$ ipython --no-banner

In [1]: import numpy as np

In [2]: import numpy.linalg as la

In [3]: np.set_printoptions(precision=3, suppress=True, linewidth=120, floatmode="fixed")

In [4]: def rd(a):
   ...:     return np.round(a, 3) + 0
   ...: 

In [5]: arr = np.loadtxt("a.csv", delimiter=",")

In [6]: arr
Out[6]: 
array([[-0.618,  0.700, -0.200],
       [-0.505,  0.500,  0.100],
       [ 0.305, -0.400,  0.500],
       [-1.635,  1.600, -1.300],
       [-0.994,  1.000,  0.100],
       [ 1.193, -1.200,  0.800],
       [ 0.712, -0.700,  1.100],
       [ 0.324, -0.300, -0.500],
       [ 0.869, -0.800,  1.200],
       [-1.680,  1.700, -0.100],
       [ 0.720, -0.700,  0.300]])

In [7]: G = np.cov(arr, rowvar=False)

In [8]: G.shape
Out[8]: (3, 3)

In [9]: np.argwhere(np.triu(np.abs(np.corrcoef(arr.T)) > 0.8, 1))
Out[9]: array([[0, 1]])

In [10]: rd(np.corrcoef(arr[:, 1], arr[:, 2])[0, 1])
Out[10]: np.float64(-0.738)

In [11]: np.median(arr, axis=0)
Out[11]: array([ 0.305, -0.300,  0.100])

In [12]: rd(np.polyfit(arr[:, 1], arr[:, 2], 1))
Out[12]: array([-0.527,  0.249])

In [13]: rd(la.eigvalsh(G)[::-1])
Out[13]: array([2.389, 0.206, 0.001])

In [14]: E = np.array([[3, 0, -3, 0, -3], [2, -1, 0, 0, -1], [1, 2, -2, -1, 0]])

In [15]: E[-1] = E[0] + -2 * E[1]

In [16]: E
Out[16]: 
array([[ 3,  0, -3,  0, -3],
       [ 2, -1,  0,  0, -1],
       [-1,  2, -3,  0, -1]])

In [17]: Y = np.array([[9, -1], [7, 0], [-7, 7], [4, -8], [8, -2]])

In [18]: Y @ E
---------------------------------------------------------------------------
ValueError                                Traceback (most recent call last)
Cell In[18], line 1
----> 1 Y @ E

ValueError: matmul: Input operand 1 has a mismatch in its core dimension 0, with gufunc signature (n?,k),(k,m?)->(n?,m?) (size 3 is different from 2)

In [19]: np.einsum("ik,kj->ij", E, Y)
Out[19]: 
array([[ 24, -18],
       [  3,   0],
       [ 18, -18]])

In [20]: np.vstack([E, Y.T]).shape
Out[20]: (5, 5)

In [21]: np.einsum("ij->j", E)
Out[21]: array([ 4,  1, -6,  0, -5])

In [22]: E @ Y
Out[22]: 
array([[ 24, -18],
       [  3,   0],
       [ 18, -18]])

In [23]: Y.T @ E.T
Out[23]: 
array([[ 24,   3,  18],
       [-18,   0, -18]])

In [24]: data = np.load("case18.npy")

In [25]: data
Out[25]: 
array([[ 0, -1,  2,  1],
       [ 0,  0,  2,  1],
       [ 0,  0,  0,  1],
       [ 0,  0,  0,  0]])

In [26]: # looks like rank 3

In [27]: U, sig, Vh = la.svd(data)

In [28]: np.argmax(sig[:-1] / (sig[1:] + 1e-6)) + 1
Out[28]: np.int64(3)

In [29]: rd(sig)
Out[29]: array([3.276, 0.900, 0.679, 0.000])

In [30]: Y = U[:, :3] @ np.diag(sig[:3]) @ Vh[:3]

In [31]: rd(np.abs(data - Y).max())
Out[31]: np.float64(0.0)

In [32]: la.matrix_rank(Y)
Out[32]: np.int64(3)

In [33]: rd(Y)
Out[33]: 
array([[ 0.000, -1.000,  2.000,  1.000],
       [ 0.000,  0.000,  2.000,  1.000],
       [ 0.000,  0.000,  0.000,  1.000],
       [ 0.000,  0.000,  0.000,  0.000]])

In [34]: labels = arr[:, 2] > np.median(arr[:, 2])

In [35]: u = arr[labels].mean(axis=0) - arr[~labels].mean(axis=0)

In [36]: np.argsort(-np.abs(u).round(6), kind="stable")
Out[36]: array([1, 0, 2])

In [37]: rank = la.matrix_rank(data)

In [38]: rank
Out[38]: np.int64(3)

In [39]: ns = la.svd(data)[2][rank:].T

In [40]: [int(la.matrix_rank(data[:i])) for i in range(1, len(data) + 1)]
Out[40]: [1, 2, 3, 3]

In [41]: ns.shape
Out[41]: (4, 1)

In [42]: [int(la.matrix_rank(np.delete(data, i, axis=0))) for i in range(4)]
Out[42]: [2, 2, 2, 3]

In [43]: ns @ ns.T
Out[43]: 
array([[1.000, 0.000, 0.000, 0.000],
       [0.000, 0.000, 0.000, 0.000],
       [0.000, 0.000, 0.000, 0.000],
       [0.000, 0.000, 0.000, 0.000]])

In [44]: rng = np.random.default_rng(46)

In [45]: labels = rng.permutation(4)

In [46]: labels
Out[46]: array([0, 1, 2, 3])

In [47]: Y = data[labels][:, labels]

In [48]: Y
Out[48]: 
array([[ 0, -1,  2,  1],
       [ 0,  0,  2,  1],
       [ 0,  0,  0,  1],
       [ 0,  0,  0,  0]])

In [49]: np.trace(Y)
Out[49]: np.int64(0)

In [50]: K = np.load("m.npy")

In [51]: K
Out[51]: 
array([[  9.026,   8.519,   0.896],
       [ -4.981,  -4.331,   0.074],
       [  8.475,  11.289,   5.512],
       [ -4.981,  -6.168,  -2.599],
       [  4.996,   4.335,  -0.097],
       [-12.485, -15.468,  -6.541],
       [  3.503,   3.219,   0.222],
       [  8.487,   9.385,   2.818],
       [ -7.004,  -6.370,  -0.375],
       [  1.989,   2.094,   0.512],
       [ -8.026,  -6.489,   0.663],
       [ -2.504,  -1.219,   1.401],
       [  9.005,  10.400,   3.616],
       [ -4.539,  -7.083,  -4.461],
       [  1.467,   1.104,  -0.259],
       [  6.483,   5.412,  -0.376],
       [  7.969,  10.301,   4.678],
       [  0.012,   1.909,   2.708],
       [  2.028,   0.223,  -2.203],
       [  7.004,   6.392,   0.432],
       [ 10.519,  13.426,   6.020],
       [  4.001,   6.104,   3.714],
       [ -0.029,  -1.927,  -2.722],
       [  1.022,   0.068,  -1.079],
       [ -1.997,  -4.016,  -3.188],
       [ -5.503,  -5.306,  -0.712]])

In [52]: Z = K[[10, 9]].astype(float)

In [53]: for _ in range(7):
    ...:     labels = la.norm(K[:, None] - Z, axis=-1).argmin(axis=1)
    ...:     Z = np.array([K[labels == j].mean(axis=0) for j in range(2)])
    ...: 

In [54]: labels
Out[54]: array([1, 0, 1, 0, 1, 0, 1, 1, 0, 1, 0, 0, 1, 0, 1, 1, 1, 1, 1, 1, 1, 1, 0, 1, 0, 0])

In [55]: rd(Z)
Out[55]: 
array([[-5.205, -5.838, -1.846],
       [ 5.374,  5.886,  1.695]])

In [56]: np.abs(Z[1] - Z[0]).argmax()
Out[56]: np.int64(1)

In [57]: np.bincount(labels)
Out[57]: array([10, 16])

In [58]: X = np.load("mat.npy")

In [59]: rd(X)
Out[59]: 
array([[0.500, 0.167, 0.167, 0.167],
       [0.333, 0.500, 0.000, 0.167],
       [0.167, 0.333, 0.333, 0.167],
       [0.167, 0.333, 0.333, 0.167]])

In [60]: try:
    ...:     la.inv(X)
    ...: except la.LinAlgError as e:
    ...:     print(e)
    ...: 
Singular matrix

In [61]: la.lstsq(X[:-1].T, X[-1])[2]
Out[61]: np.int32(3)

In [62]: rd(X @ la.pinv(X) @ X)
Out[62]: 
array([[0.500, 0.167, 0.167, 0.167],
       [0.333, 0.500, 0.000, 0.167],
       [0.167, 0.333, 0.333, 0.167],
       [0.167, 0.333, 0.333, 0.167]])

In [63]: la.matrix_rank(X)
Out[63]: np.int64(3)

In [64]: rd(X.sum(axis=0))
Out[64]: array([1.167, 1.333, 0.833, 0.667])

In [65]: np.count_nonzero(X)
Out[65]: np.int64(15)

In [66]: np.unravel_index(np.abs(X).argmax(), X.shape)
Out[66]: (np.int64(0), np.int64(0))

In [67]: rd(X.mean(axis=0))
Out[67]: array([0.292, 0.333, 0.208, 0.167])

In [68]: X.shape
Out[68]: (4, 4)

In [69]: rd(la.svd(X, compute_uv=False))
Out[69]: array([1.036, 0.351, 0.286, 0.000])

In [70]: rd(la.det(X.T))
Out[70]: np.float64(0.0)

In [71]: rd(la.eigvals(X))
Out[71]: array([1.000+0.000j, 0.250+0.144j, 0.250-0.144j, 0.000+0.000j])

In [72]: W0 = np.load("test15.npy")

In [73]: W0
Out[73]: 
array([[  2.000,  18.000, -20.000,  11.000],
       [ -1.000,  33.000, -32.000,  17.000],
       [ -2.000,  30.000, -28.000,  16.000],
       [ -2.000,  12.000, -10.000,   7.000]])

In [74]: Y = W0 / np.sqrt((W0 ** 2).mean(axis=1, keepdims=True))

In [75]: la.matrix_rank(W0 - W0.mean(axis=1, keepdims=True))
Out[75]: np.int64(3)

In [76]: rank = la.matrix_rank(W0)

In [77]: rank
Out[77]: np.int64(3)

In [78]: ns = la.svd(W0)[2][rank:].T

In [79]: rd(ns[:, 0] / ns[np.abs(ns[:, 0]).round(6).argmax(), 0])
Out[79]: array([1.000, 1.000, 1.000, 0.000])

In [80]: [int(la.matrix_rank(W0[:i])) for i in range(1, len(W0) + 1)]
Out[80]: [1, 2, 3, 3]

In [81]: np.abs(np.diag(la.qr(W0)[1])) > 1e-9
Out[81]: array([ True,  True, False,  True])

In [82]: rd(W0 @ la.pinv(W0) @ W0)
Out[82]: 
array([[  2.000,  18.000, -20.000,  11.000],
       [ -1.000,  33.000, -32.000,  17.000],
       [ -2.000,  30.000, -28.000,  16.000],
       [ -2.000,  12.000, -10.000,   7.000]])

In [83]: np.unique(W0.round(6), axis=0).shape
Out[83]: (4, 4)

In [84]: la.lstsq(W0[:-1].T, W0[-1])[2]
Out[84]: np.int32(3)

In [85]: P = np.triu(np.array([[-1, 3, 0, -3], [1, -3, 3, 3], [-2, -1, 3, 1], [1, 3, -3, 0]]), 1) + np.eye(4)

In [86]: Y = P @ W0 @ la.inv(P)

In [87]: la.matrix_rank(Y)
Out[87]: np.int64(3)

In [88]: J = np.loadtxt("x.csv", delimiter=",")

In [89]: J
Out[89]: 
array([[-12.928,   6.859, -12.906],
       [ 12.622,  -7.076,  12.759],
       [ -0.819,   3.958,  -1.252],
       [-15.377,   6.189, -14.659]])

In [90]: vec = np.array([0, 1, -1])

In [91]: target = J @ vec

In [92]: target
Out[92]: array([ 19.765, -19.835,   5.210,  20.848])

In [93]: target = target + 0.3 * rng.normal(size=4)

In [94]: rd(target)
Out[94]: array([ 19.684, -19.616,   4.859,  20.419])

In [95]: coef, *_ = la.lstsq(J, target)

In [96]: rd(la.norm(target - J @ coef))
Out[96]: np.float64(0.142)

In [97]: rd(J.T @ (target - J @ coef))
Out[97]: array([0.000, 0.000, 0.000])
